% python3 -q
>>> import numpy as np
>>> from numpy import linalg as LA
>>> np.set_printoptions(suppress=True, linewidth=120)
>>> tidy = lambda a: np.round(a, 1) + 0
>>> K = np.load("case1.npy")
>>> K
array([[-37,   3,  -3,   0,   1,   1,  -3,   0,  -1,  -1,   1,  -1],
       [ -1,  39,   0,  -1,  -2,   1,   3,  -3,   0,   3,  -1,   0],
       [ -3,   3, -42,  -1,  -3,  -2,   0,  -2,   3,   3,   2,  -3],
       [ -1,  -3,   0, -62,   1,  -3,  -3,   0,  -1,   2,   3,  -3],
       [  2,   3,  -2,  -3,  63,   0,  -1,   0,   2,   3,   1,  -2],
       [  1,  -2,  -2,   2,  -2,  20,  -3,  -1,  -3,  -1,  -1,  -1],
       [  3,  -1,   3,   0,  -2,  -3,  -1,   3,   0,   2,   1,  -3],
       [  2,   1,   3,  -1,   1,  -3,   1, -57,   2,  -3,  -1,   2],
       [  1,  -1,  -3,   0,  -1,  -2,  -2,  -1,  -1,   0,   1,   1],
       [  1,  -2,   0,  -2,  -3,  -2,   2,  -1,  -2, -22,  -3,  -1],
       [  0,   2,  -2,   0,  -3,   0,   3,   3,   2,   2, -62,   2],
       [  3,   1,   3,  -2,  -1,  -1,   3,  -2,   2,   1,  -3,  -2]])
>>> tidy(LA.norm(K, 2) / LA.norm(K))
np.float64(0.5)
>>> LA.cond(K) > 100
np.True_
>>> print(tidy(LA.norm(K) ** 2 / LA.norm(K, 2) ** 2))
4.7
>>> print(K[11] @ K[7])
137
>>> A2 = np.array([[-4, 2],
...     [-5, 1],
...     [3, -2],
...     [-2, 0],
...     [-5, -1],
...     [4, 2],
...     [1, -4],
...     [1, 2],
...     [2, 0],
...     [-4, 2],
...     [-3, 3],
...     [-5, 4]])
>>> np.vstack([K, A2.T]).shape
(14, 12)
>>> LA.matrix_rank(np.vstack([K, A2.T]))
np.int64(12)
>>> np.einsum("ij,ij->i", K, K)
array([1402, 1556, 1831, 3896, 4014,  439,   56, 3293,   24,  525, 3891,   56])
>>> np.einsum("ik,kj->ij", K, A2)
array([[ 124,  -55],
       [-184,   26],
       [-119,   76],
       [ 119,    1],
       [-340,  -47],
       [  88,   47],
       [   6,    0],
       [ -66, -127],
       [ -24,   17],
       [ 116,  -68],
       [ 177, -171],
       [  17,  -31]])
>>> np.einsum("ik,kj->ji", K, A2)
array([[ 124, -184, -119,  119, -340,   88,    6,  -66,  -24,  116,  177,   17],
       [ -55,   26,   76,    1,  -47,   47,    0, -127,   17,  -68, -171,  -31]])
>>> LA.matrix_rank(K @ A2)
np.int64(2)
>>> rng = np.random.default_rng(24)
>>> idx = rng.permutation(12)
>>> idx
array([ 6,  1,  4,  0, 11,  5,  3,  2,  9, 10,  7,  8])
>>> A2 = K[idx][:, idx]
>>> np.allclose(A2, K)
False
>>> print(A2)
[[ -1  -1  -2   3  -3  -3   0   3   2   1   3   0]
 [  3  39  -2  -1   0   1  -1   0   3  -1  -3   0]
 [ -1   3  63   2  -2   0  -3  -2   3   1   0   2]
 [ -3   3   1 -37  -1   1   0  -3  -1   1   0  -1]
 [  3   1  -1   3  -2  -1  -2   3   1  -3  -2   2]
 [ -3  -2  -2   1  -1  20   2  -2  -1  -1  -1  -3]
 [ -3  -3   1  -1  -3  -3 -62   0   2   3   0  -1]
 [  0   3  -3  -3  -3  -2  -1 -42   3   2  -2   3]
 [  2  -2  -3   1  -1  -2  -2   0 -22  -3  -1  -2]
 [  3   2  -3   0   2   0   0  -2   2 -62   3   2]
 [  1   1   1   2   2  -3  -1   3  -3  -1 -57   2]
 [ -2  -1  -1   1   1  -2   0  -3   0   1  -1  -1]]
>>> m1 = np.load("m.npy")
>>> m1
array([[ 4.,  1.,  0., -1.,  2., -1., -2., -1.,  0., -2.],
       [ 1.,  4.,  0., -1.,  2., -1., -2., -1.,  0., -2.],
       [ 0.,  0.,  3.,  0.,  0.,  0.,  0.,  0.,  0.,  0.],
       [-1., -1.,  0.,  4., -2.,  1.,  2.,  1.,  0.,  2.],
       [ 2.,  2.,  0., -2.,  7., -2., -4., -2.,  0., -4.],
       [-1., -1.,  0.,  1., -2.,  4.,  2.,  1.,  0.,  2.],
       [-2., -2.,  0.,  2., -4.,  2.,  7.,  2.,  0.,  4.],
       [-1., -1.,  0.,  1., -2.,  1.,  2.,  4.,  0.,  2.],
       [ 0.,  0.,  0.,  0.,  0.,  0.,  0.,  0.,  3.,  0.],
       [-2., -2.,  0.,  2., -4.,  2.,  4.,  2.,  0.,  7.]])
>>> A2 = m1[0, 0] * m1[1:] - np.outer(m1[1:, 0], m1[0])
>>> A2
array([[  0.,  15.,   0.,  -3.,   6.,  -3.,  -6.,  -3.,   0.,  -6.],
       [  0.,   0.,  12.,   0.,   0.,   0.,   0.,   0.,   0.,   0.],
       [  0.,  -3.,   0.,  15.,  -6.,   3.,   6.,   3.,   0.,   6.],
       [  0.,   6.,   0.,  -6.,  24.,  -6., -12.,  -6.,   0., -12.],
       [  0.,  -3.,   0.,   3.,  -6.,  15.,   6.,   3.,   0.,   6.],
       [  0.,  -6.,   0.,   6., -12.,   6.,  24.,   6.,   0.,  12.],
       [  0.,  -3.,   0.,   3.,  -6.,   3.,   6.,  15.,   0.,   6.],
       [  0.,   0.,   0.,   0.,   0.,   0.,   0.,   0.,  12.,   0.],
       [  0.,  -6.,   0.,   6., -12.,   6.,  12.,   6.,   0.,  24.]])
>>> print(tidy(m1[:, 0] / m1[0, 0]))
[ 1.   0.2  0.  -0.2  0.5 -0.2 -0.5 -0.2  0.  -0.5]
>>> LA.matrix_rank(A2), LA.matrix_rank(m1)
(np.int64(9), np.int64(10))
>>> blk = np.stack([A2, -3 * A2, A2[::-1]])
>>> (blk @ A2.T).shape
(3, 9, 9)
>>> blk.sum(axis=0)
array([[  0., -36.,   0.,  12., -24.,  12.,  24.,  12.,   0.,  36.],
       [  0.,   0., -24.,   0.,   0.,   0.,   0.,   0.,  12.,   0.],
       [  0.,   3.,   0., -27.,   6.,  -3.,  -6.,   9.,   0.,  -6.],
       [  0., -18.,   0.,  18., -60.,  18.,  48.,  18.,   0.,  36.],
       [  0.,   3.,   0.,  -3.,   6., -15.,  -6.,  -3.,   0.,  -6.],
       [  0.,  18.,   0., -18.,  48., -18., -60., -18.,   0., -36.],
       [  0.,   3.,   0.,   9.,   6.,  -3.,  -6., -27.,   0.,  -6.],
       [  0.,   0.,  12.,   0.,   0.,   0.,   0.,   0., -24.,   0.],
       [  0.,  27.,   0., -15.,  30., -15., -30., -15.,   0., -54.]])
>>> L = LA.cholesky(m1)
>>> print(tidy(L @ L.T))
[[ 4.  1.  0. -1.  2. -1. -2. -1.  0. -2.]
 [ 1.  4.  0. -1.  2. -1. -2. -1.  0. -2.]
 [ 0.  0.  3.  0.  0.  0.  0.  0.  0.  0.]
 [-1. -1.  0.  4. -2.  1.  2.  1.  0.  2.]
 [ 2.  2.  0. -2.  7. -2. -4. -2.  0. -4.]
 [-1. -1.  0.  1. -2.  4.  2.  1.  0.  2.]
 [-2. -2.  0.  2. -4.  2.  7.  2.  0.  4.]
 [-1. -1.  0.  1. -2.  1.  2.  4.  0.  2.]
 [ 0.  0.  0.  0.  0.  0.  0.  0.  3.  0.]
 [-2. -2.  0.  2. -4.  2.  4.  2.  0.  7.]]
>>> tidy(L)
array([[ 2. ,  0. ,  0. ,  0. ,  0. ,  0. ,  0. ,  0. ,  0. ,  0. ],
       [ 0.5,  1.9,  0. ,  0. ,  0. ,  0. ,  0. ,  0. ,  0. ,  0. ],
       [ 0. ,  0. ,  1.7,  0. ,  0. ,  0. ,  0. ,  0. ,  0. ,  0. ],
       [-0.5, -0.4,  0. ,  1.9,  0. ,  0. ,  0. ,  0. ,  0. ,  0. ],
       [ 1. ,  0.8,  0. , -0.6,  2.2,  0. ,  0. ,  0. ,  0. ,  0. ],
       [-0.5, -0.4,  0. ,  0.3, -0.4,  1.8,  0. ,  0. ,  0. ,  0. ],
       [-1. , -0.8,  0. ,  0.6, -0.9,  0.3,  2. ,  0. ,  0. ,  0. ],
       [-0.5, -0.4,  0. ,  0.3, -0.4,  0.2,  0.3,  1.8,  0. ,  0. ],
       [ 0. ,  0. ,  0. ,  0. ,  0. ,  0. ,  0. ,  0. ,  1.7,  0. ],
       [-1. , -0.8,  0. ,  0.6, -0.9,  0.3,  0.5,  0.2,  0. ,  1.9]])
>>> print(tidy(np.prod(np.diag(L)) ** 2), tidy(LA.det(m1)))
393660.0 393660.0
>>> LA.eigvalsh(m1).min() > 0
np.True_
>>> W0 = np.loadtxt("mat.csv", delimiter=",")
>>> W0
array([[ 0.6, -1.5,  0.6, -1.1, -0.1,  0.4, -2.5,  0.5, -0.7],
       [ 0.8, -1.1, -0.3, -2.1, -0.2,  0.7, -0.4, -0.3, -0.5],
       [ 1. ,  0.3,  1.9,  0.9, -1.4,  1.4, -2.3, -0.2, -0.5],
       [ 2.3,  1. , -0.5,  0.3,  0. , -0.4,  0.5,  0.6, -0.7],
       [ 0.5,  0.9,  0.3,  0.3,  0.4, -0.6,  0.6,  0.6, -0.1],
       [-0.4,  0.6, -0.3, -1.4, -0.3, -1.4,  0.9, -0.9,  0.7],
       [ 0.2,  1.3, -0.7, -0.2, -1.8,  0.1,  0.7,  0.2, -1.2],
       [ 0.3,  0.3,  1.4, -0.7, -1.4, -0.3, -0.7,  0.7, -0.9],
       [ 0.6,  0.1, -1.3,  1. ,  3.2, -0.2,  1.4,  1.7, -0.2],
       [ 0.2, -0.8, -0.2,  0.9, -0.8,  0.9, -0.6, -0.3,  0.5],
       [-1.1,  0.1, -1.5,  0.3,  1. , -0.8, -1.6, -0.8, -0.2],
       [ 1.5, -0.8, -1.2, -1.1,  1. ,  1.2, -0.3, -1.7, -1. ],
       [-0.1,  0.4,  0.3,  1.2, -0.3, -0.1, -0.8,  0.1, -0.5],
       [ 0.1,  0.4,  0.3,  0.4,  0.9,  0.3,  0.6, -1.5, -0.5],
       [ 1.5,  0.9,  0.3,  0.5,  2.4, -2.2,  1.1,  1.2,  1. ],
       [-1.1,  1.2, -0.6, -1.7,  1.1, -1. , -1.1,  0.9,  1.6],
       [ 0.7, -1.6,  0. , -0.2,  0.3, -0.7, -0.1, -0.9,  0.8],
       [-0.7, -0.7,  1.2, -1.8,  0.8,  0.4, -0.8,  0.8, -0.1],
       [ 0.6,  4.5,  2.4, -2.1, -0.9, -2.1,  4.2, -0.9, -1.2],
       [ 0.2,  0. ,  0.6,  0.1,  1.1, -1.7, -0.6, -1.3,  0.6],
       [-0.8,  0.9,  0.6,  1.4, -0.3,  0.3,  0.3,  0.4,  0.6],
       [ 0. , -0.5, -0.7, -1. , -1. , -0.8,  0.6, -0.7, -1.1],
       [-0.9,  1.4, -0.8,  1.1, -1.7, -0.4, -0.5, -1.3,  2.1],
       [-1. , -1.1,  1.7,  1.4, -0.1, -0.4,  0.7,  0. ,  1.9],
       [-0.8, -1.4, -0.2,  0.1,  2.7,  0. ,  1.2,  0. ,  0.4],
       [ 0.9,  1. , -0.7,  1.2, -1.6,  0.9,  0.4,  0.1,  0.8],
       [-1.7, -0.9,  1.1,  0.6, -1.5,  1.2, -0.1, -1.4, -2. ],
       [-0.3, -0.3,  0.4,  0. , -0.3,  0.9,  0.6,  1.7,  0.8]])
>>> Ac = W0 - W0.mean(axis=0)
>>> V = LA.svd(Ac)[2][:8]
>>> A2 = Ac - Ac @ V.T @ V
>>> tidy(np.diag(V.T @ V))
array([1. , 0.8, 1. , 1. , 0.9, 0.5, 1. , 0.9, 0.9])
>>> tidy(A2.std(axis=0))
array([0. , 0.2, 0.1, 0.1, 0.2, 0.4, 0. , 0.1, 0.2])
>>> tidy(LA.norm(A2) / LA.norm(Ac))
np.float64(0.2)
>>> M = np.loadtxt("x.csv", delimiter=",")
>>> tidy(M)
array([[ 1. ,  0. ,  0. ,  0. ,  0. ,  0. ,  0. ,  0. ,  0. ,  0. ,  0. ,  0. ,  0. ],
       [ 0. ,  1. ,  0. ,  0. ,  0. ,  0. ,  0. ,  0. ,  0. ,  0. ,  0. ,  0. ,  0. ],
       [ 0. ,  0. ,  1. ,  0. ,  0. ,  0. ,  0. ,  0. ,  0. ,  0. ,  0. ,  0. ,  0. ],
       [ 0. ,  0. ,  0. ,  1. ,  0. ,  0. ,  0. ,  0. ,  0. ,  0. ,  0. ,  0. ,  0. ],
       [ 0. ,  0. ,  0. ,  0. ,  1. ,  0. ,  0. ,  0. ,  0. ,  0. ,  0. ,  0. ,  0. ],
       [ 0. ,  0. ,  0. ,  0. ,  0. ,  1. ,  0. ,  0. ,  0. ,  0. ,  0. ,  0. ,  0. ],
       [ 0. ,  0. ,  0. ,  0. ,  0. ,  0. ,  1. ,  0. ,  0. ,  0. ,  0. ,  0. ,  0. ],
       [ 0. ,  0. ,  0. ,  0. ,  0. ,  0. ,  0. ,  0.7,  0. ,  0. ,  0. ,  0. , -0.7],
       [ 0. ,  0. ,  0. ,  0. ,  0. ,  0. ,  0. ,  0. ,  1. ,  0. ,  0. ,  0. ,  0. ],
       [ 0. ,  0. ,  0. ,  0. ,  0. ,  0. ,  0. ,  0. ,  0. ,  1. ,  0. ,  0. ,  0. ],
       [ 0. ,  0. ,  0. ,  0. ,  0. ,  0. ,  0. ,  0. ,  0. ,  0. ,  1. ,  0. ,  0. ],
       [ 0. ,  0. ,  0. ,  0. ,  0. ,  0. ,  0. ,  0. ,  0. ,  0. ,  0. ,  1. ,  0. ],
       [ 0. ,  0. ,  0. ,  0. ,  0. ,  0. ,  0. ,  0.7,  0. ,  0. ,  0. ,  0. ,  0.7]])
>>> tidy(LA.norm(M, axis=0))
array([1., 1., 1., 1., 1., 1., 1., 1., 1., 1., 1., 1., 1.])
>>> tidy(LA.norm(M, 1)), tidy(LA.norm(M, np.inf))
(np.float64(1.4), np.float64(1.4))
>>> print(tidy(LA.norm(M) ** 2 / LA.norm(M, 2) ** 2))
13.0
>>> tidy(LA.norm(M, 2))
np.float64(1.0)
